% ipython --no-banner

In [1]: import numpy as np

In [2]: from numpy import linalg as LA

In [3]: np.set_printoptions(precision=3, suppress=True, linewidth=120)

In [4]: M2 = np.array([[2, 1], [2, 1]])

In [5]: Z = np.array([[3, 3], [3, 3]])

In [6]: X = np.block([[M2, np.array([[8, 0], [1, 4]])], [np.zeros((2, 2)), Z]])

In [7]: print(X)
[[2. 1. 8. 0.]
 [2. 1. 1. 4.]
 [0. 0. 3. 3.]
 [0. 0. 3. 3.]]

In [8]: # looks like rank 3

In [9]: print(np.kron(np.eye(2, dtype=int), X))
[[2. 1. 8. 0. 0. 0. 0. 0.]
 [2. 1. 1. 4. 0. 0. 0. 0.]
 [0. 0. 3. 3. 0. 0. 0. 0.]
 [0. 0. 3. 3. 0. 0. 0. 0.]
 [0. 0. 0. 0. 2. 1. 8. 0.]
 [0. 0. 0. 0. 2. 1. 1. 4.]
 [0. 0. 0. 0. 0. 0. 3. 3.]
 [0. 0. 0. 0. 0. 0. 3. 3.]]

In [10]: print(np.einsum("ii->", X))
9.0

In [11]: print(np.round(LA.eigvals(X), 3) + 0)
[3. 0. 6. 0.]

In [12]: U, sigma, Vt = LA.svd(X)

In [13]: vecs = Vt[:(sigma > 1e-8).sum()]

In [14]: rng = np.random.default_rng(898)

In [15]: vec = X[1] + 4 * X[3] + rng.integers(2) * np.eye(4)[2]

In [16]: print(vec)
[ 2.  1. 13. 16.]

In [17]: print(np.allclose(vecs.T @ vecs @ vec, vec))
True

In [18]: print(LA.matrix_rank(np.vstack([X, vec])))
3

In [19]: print(round(np.trace(LA.pinv(X) @ X), 3))
3.0

In [20]: print(np.unique(X.round(6), axis=0).shape)
(3, 4)

In [21]: print(np.round(X @ LA.pinv(X) @ X, 3) + 0)
[[2. 1. 8. 0.]
 [2. 1. 1. 4.]
 [0. 0. 3. 3.]
 [0. 0. 3. 3.]]

In [22]: J = np.loadtxt("sample6.csv", delimiter=",")

In [23]: print(J)
[[ 2. -2.  0.  2. -3.  1. -2.]
 [-2. -3.  2.  0. -1.  3.  0.]
 [-2.  2. -2. -2.  0. -3. -1.]
 [ 3. -3. -2. -2. -2.  2. -2.]
 [-3.  2.  0.  1.  1. -2. -2.]]

In [24]: vec = np.array([7, -2, -8, -7, -1, 9, -4])

In [25]: a = np.maximum(J @ vec, 0)

In [26]: print(a)
[24.  4.  0. 85.  0.]

In [27]: print(np.flatnonzero(a > 1e-9))
[0 1 3]

In [28]: print(J.T @ a)
[ 295. -315. -162. -122. -246.  206. -218.]

In [29]: print(np.maximum(J @ vec, 0) - np.maximum(-J @ vec, 0))
[ 24.   4. -11.  85. -43.]

In [30]: print(np.tanh(J @ vec))
[ 1.     0.999 -1.     1.    -1.   ]

In [31]: print(LA.svd(J, compute_uv=False))
[8.85  5.487 4.053 3.647 1.36 ]

In [32]: print(J.mean(axis=0))
[-0.4 -0.8 -0.4 -0.2 -1.   0.2 -1.4]

In [33]: print(J.sum(axis=1))
[-2. -1. -8. -6. -3.]

In [34]: print(np.diff(J, axis=0))
[[-4. -1.  2. -2.  2.  2.  2.]
 [ 0.  5. -4. -2.  1. -6. -1.]
 [ 5. -5.  0.  0. -2.  5. -1.]
 [-6.  5.  2.  3.  3. -4.  0.]]

In [35]: print(np.unravel_index(np.abs(J).argmax(), J.shape))
(np.int64(0), np.int64(4))
